% python3 -q
>>> import numpy as np
>>> import numpy.linalg as la
>>> np.set_printoptions(precision=2, suppress=True, linewidth=100)
>>> rd = lambda a: np.round(a, 2) + 0
>>> arr = np.load("block7.npy")
>>> print(arr)
[[1.   0.9  0.81 0.73 0.66]
 [0.9  1.   0.9  0.81 0.73]
 [0.81 0.9  1.   0.9  0.81]
 [0.73 0.81 0.9  1.   0.9 ]
 [0.66 0.73 0.81 0.9  1.  ]]
>>> Y = np.array([[3, -1], [2, -1]])
>>> C = np.kron(Y, arr)
>>> print(C.shape)
(10, 10)
>>> print(rd(la.norm(C, 2)), rd(la.norm(Y, 2) * la.norm(arr, 2)))
16.48 16.48
>>> print(la.matrix_rank(C))
10
>>> P = np.triu(np.array([[0, 2, 3, 7, 1],
...     [6, 8, 3, 3, 3],
...     [5, 2, 0, 3, 4],
...     [3, 8, 6, 3, 1],
...     [7, 9, 0, 3, 5]]), 1) + np.eye(5)
>>> Y = P @ arr @ la.inv(P)
>>> print(rd(np.poly(Y)))
[ 1.   -5.    3.29 -0.67  0.05  0.  ]
>>> print(rd(la.det(Y)))
0.0
>>> print(rd(np.trace(Y)), np.trace(arr))
5.0 5.0
>>> print(la.matrix_rank(Y))
5
>>> u = np.array([3, -1, 4])
>>> print(rd(np.polyval(u, arr[3])))
[4.87 5.16 5.53 6.   5.53]
>>> print(rd(np.correlate(arr[3], arr[0], "full")))
[0.48 1.07 1.78 2.63 3.51 3.09 2.53 1.81 0.9 ]
>>> rng = np.random.default_rng(5635)
>>> labels = rng.permutation(5)
>>> print(labels)
[4 1 3 2 0]
>>> Y = arr[labels][:, labels]
>>> print(np.trace(Y))
5.0
>>> print(rd(la.det(Y)), rd(la.det(arr[labels])))
0.0 0.0
>>> print(np.diag(Y))
[1. 1. 1. 1. 1.]
>>> F = np.load("arr.npy")
>>> print(rd(F))
[[ 13.45  -9.24 -18.76  -7.56]
 [  9.97  -4.68 -11.26  -4.88]
 [  8.65  -3.11  -8.6   -3.92]
 [  8.12  -2.52  -7.59  -3.55]
 [  7.64  -2.    -6.69  -3.21]
 [  5.86  -0.29  -3.62  -2.05]
 [  5.7   -0.15  -3.35  -1.95]
 [  5.67  -0.13  -3.31  -1.93]
 [  1.77   1.3    0.61  -0.16]
 [  1.64   1.26   0.62  -0.13]
 [ -1.39  -1.14  -0.62   0.08]
 [ -1.4   -1.15  -0.62   0.08]
 [ -1.82  -1.32  -0.6    0.17]
 [ -2.47  -1.41  -0.36   0.35]
 [ -2.55  -1.41  -0.31   0.38]
 [ -3.    -1.36   0.01   0.55]
 [ -3.22  -1.31   0.19   0.64]
 [ -4.05  -0.98   1.06   1.02]
 [ -6.32   0.7    4.36   2.34]
 [ -9.67   4.31  10.63   4.66]
 [-11.1    6.1   13.62   5.73]
 [-13.79   9.71  19.53   7.83]]
>>> # looks like rank 2
>>> cov = np.cov(F, rowvar=False)
>>> print(rd(np.median(F, axis=0)))
[-1.39 -1.14 -0.48  0.08]
>>> D = la.norm(F[:, None] - F[None], axis=-1)
>>> print((D + 1e9 * np.eye(22)).round(6).argmin(axis=1))
[ 1  2  3  4  3  6  7  6  9  8 11 10 11 14 13 16 15 16 17 20 19 20]
>>> print(la.matrix_rank(D ** 2))
4
>>> print(D.mean(axis=1).argmax())
21
>>> print(D.shape)
(22, 22)
>>> print(np.unravel_index(D.round(6).argmax(), D.shape))
(np.int64(0), np.int64(21))
>>> rk = la.matrix_rank(F)
>>> print(rk)
2
>>> N = la.svd(F)[2][rk:].T
>>> print(np.allclose(F @ N, 0))
True
>>> print([int(la.matrix_rank(F[:i])) for i in range(1, len(F) + 1)])
[1, 2, 2, 2, 2, 2, 2, 2, 2, 2, 2, 2, 2, 2, 2, 2, 2, 2, 2, 2, 2, 2]
>>> print([int(la.matrix_rank(F[:, :j + 1])) for j in range(4)])
[1, 2, 2, 2]
>>> print(N.shape)
(4, 2)
>>> print(la.matrix_rank(F.T @ F), la.matrix_rank(F @ F.T))
2 2
>>> E = np.load("mat.npy")
>>> print(E)
[[ 145 -102    5]
 [-102   72    0]
 [   5    0   50]]
>>> rk = la.matrix_rank(E)
>>> print(rk)
2
>>> N = la.svd(E)[2][rk:].T
>>> print([int(la.matrix_rank(E[:i])) for i in range(1, len(E) + 1)])
[1, 2, 2]
>>> print(rd(E @ N))
[[0.]
 [0.]
 [0.]]
>>> print([int(la.matrix_rank(np.delete(E, i, axis=0))) for i in range(3)])
[2, 2, 2]
>>> print(N.shape)
(3, 1)
>>> print(rd(N[:, 0] / N[np.abs(N[:, 0]).round(6).argmax(), 0]))
[ 0.71  1.   -0.07]
